In [1]: import numpy as np

In [2]: np.set_printoptions(precision=2, suppress=True, linewidth=120, legacy="1.25")

In [3]: F = np.loadtxt("w.csv", delimiter=",")

In [4]: F
Out[4]: 
array([[ 1.53, -0.62,  0.03, -0.47,  2.02, -1.68, -0.53],
       [-0.62,  2.38,  0.62, -0.2 , -1.15, -0.23, -1.12],
       [ 0.03,  0.62,  0.73,  0.31, -2.18,  0.76,  0.59],
       [-0.47, -0.2 ,  0.31,  1.  ,  0.85,  0.42, -0.2 ],
       [ 2.02, -1.15, -2.18,  0.85,  0.47,  0.89,  0.3 ],
       [-1.68, -0.23,  0.76,  0.42,  0.89,  3.61, -0.04],
       [-0.53, -1.12,  0.59, -0.2 ,  0.3 , -0.04,  4.28]])

In [5]: r0 = np.array([-7, 4, 3, -8, 3, -7, 3])

In [6]: A2 = F + np.outer(r0, np.eye(7)[0])

In [7]: A2
Out[7]: 
array([[-5.47, -0.62,  0.03, -0.47,  2.02, -1.68, -0.53],
       [ 3.38,  2.38,  0.62, -0.2 , -1.15, -0.23, -1.12],
       [ 3.03,  0.62,  0.73,  0.31, -2.18,  0.76,  0.59],
       [-8.47, -0.2 ,  0.31,  1.  ,  0.85,  0.42, -0.2 ],
       [ 5.02, -1.15, -2.18,  0.85,  0.47,  0.89,  0.3 ],
       [-8.68, -0.23,  0.76,  0.42,  0.89,  3.61, -0.04],
       [ 2.47, -1.12,  0.59, -0.2 ,  0.3 , -0.04,  4.28]])

In [8]: rng = np.random.default_rng(209)

In [9]: labels = rng.permutation(7)

In [10]: print(labels)
[3 0 5 6 2 1 4]

In [11]: A2 = F[labels][:, labels]

In [12]: np.sort(np.abs(np.linalg.eigvals(A2)))
Out[12]: array([1., 1., 1., 3., 4., 5., 5.])

In [13]: print(np.trace(A2))
14.0

In [14]: F.sum(axis=1)
Out[14]: array([ 0.28, -0.32,  0.87,  1.7 ,  1.21,  3.72,  3.28])

In [15]: np.round(np.linalg.norm(F), 2)
Out[15]: 8.83

In [16]: print(F.mean(axis=0))
[ 0.04 -0.05  0.12  0.24  0.17  0.53  0.47]

In [17]: np.linalg.matrix_rank(F)
Out[17]: 7

In [18]: F.shape
Out[18]: (7, 7)

In [19]: np.unravel_index(np.abs(F).argmax(), F.shape)
Out[19]: (6, 6)

In [20]: gram = F.T @ F

In [21]: np.linalg.matrix_rank(gram)
Out[21]: 7

In [22]: (F @ F.T).shape
Out[22]: (7, 7)

In [23]: np.diag(gram)
Out[23]: array([10.12,  9.11,  6.71,  2.29, 11.99, 17.43, 20.35])

In [24]: np.linalg.svd(F, compute_uv=False) ** 2
Out[24]: array([25., 25., 16.,  9.,  1.,  1.,  1.])
